$ python3 -q
>>> import numpy as np
>>> from numpy import linalg as LA
>>> np.set_printoptions(precision=2, suppress=True, linewidth=120)
>>> M = np.loadtxt("dump.csv", delimiter=",")
>>> M
array([[ 0.94, -0.8 ,  0.1 , -0.59],
       [-0.8 ,  1.49, -0.15, -0.63],
       [ 0.1 , -0.15,  2.53,  0.5 ],
       [-0.59, -0.63,  0.5 ,  2.04]])
>>> w, evecs = LA.eigh(M)
>>> x = np.array([-1, -5, -1, -3])
>>> LA.eigvalsh(M[1:, 1:])
array([1.06, 2.  , 3.  ])
>>> evecs * np.abs(w) @ evecs.T
array([[ 0.94, -0.8 ,  0.1 , -0.59],
       [-0.8 ,  1.49, -0.15, -0.63],
       [ 0.1 , -0.15,  2.53,  0.5 ],
       [-0.59, -0.63,  0.5 ,  2.04]])
>>> w, evecs = LA.eigh(M)
>>> print(np.unique(w.round(6) + 0, return_counts=True)[1])
[1 2 1]
>>> print(LA.eigvalsh(M + 2 * np.eye(4)))
[2. 4. 4. 5.]
>>> np.round(evecs.T @ M @ evecs, 2) + 0
array([[0., 0., 0., 0.],
       [0., 2., 0., 0.],
       [0., 0., 2., 0.],
       [0., 0., 0., 3.]])
>>> np.round(LA.svd(M, compute_uv=False), 2) + 0
array([3., 2., 2., 0.])
>>> rk = LA.matrix_rank(M)
>>> rk
np.int64(3)
>>> N = LA.svd(M)[2][rk:].T
>>> print([int(LA.matrix_rank(np.delete(M, i, axis=0))) for i in range(4)])
[3, 3, 3, 3]
>>> [int(LA.matrix_rank(M[:, :j + 1])) for j in range(4)]
[1, 2, 3, 3]
>>> N.shape
(4, 1)
>>> N @ N.T
array([[ 0.53,  0.4 , -0.06,  0.29],
       [ 0.4 ,  0.3 , -0.04,  0.22],
       [-0.06, -0.04,  0.01, -0.03],
       [ 0.29,  0.22, -0.03,  0.16]])
>>> np.allclose(M @ N, 0)
True
>>> X = np.load("w.npy")
>>> X.round(2) + 0
array([[-1.95, -0.73, -2.16],
       [-1.67,  2.46,  0.39],
       [ 1.92, -2.3 , -0.06],
       [-0.17, -2.36, -1.85],
       [ 1.44,  1.42,  2.22],
       [-2.32,  1.8 , -0.63],
       [ 0.58,  2.13,  2.03],
       [-0.28,  2.53,  1.59],
       [ 0.21,  2.34,  1.87],
       [ 1.16, -2.61, -0.92],
       [ 1.6 , -2.49, -0.46],
       [-1.98,  2.26, -0.02],
       [-2.49,  0.92, -1.41],
       [-1.12,  2.61,  0.95],
       [ 2.3 ,  0.  ,  1.92]])
>>> Uu, sig, Vt = LA.svd(X)
>>> evecs = Vt[:(sig > 1e-8).sum()]
>>> rng = np.random.default_rng(809920)
>>> x = X[2] + 4 * X[10] + rng.integers(2) * np.eye(3)[1]
>>> x
array([  8.33, -12.28,  -1.92])
>>> round(LA.norm(x - evecs.T @ evecs @ x), 2)
np.float64(0.0)
>>> np.diag(evecs.T @ evecs)
array([0.69, 0.76, 0.55])
>>> evecs.T @ evecs
array([[ 0.69, -0.27,  0.38],
       [-0.27,  0.76,  0.33],
       [ 0.38,  0.33,  0.55]])
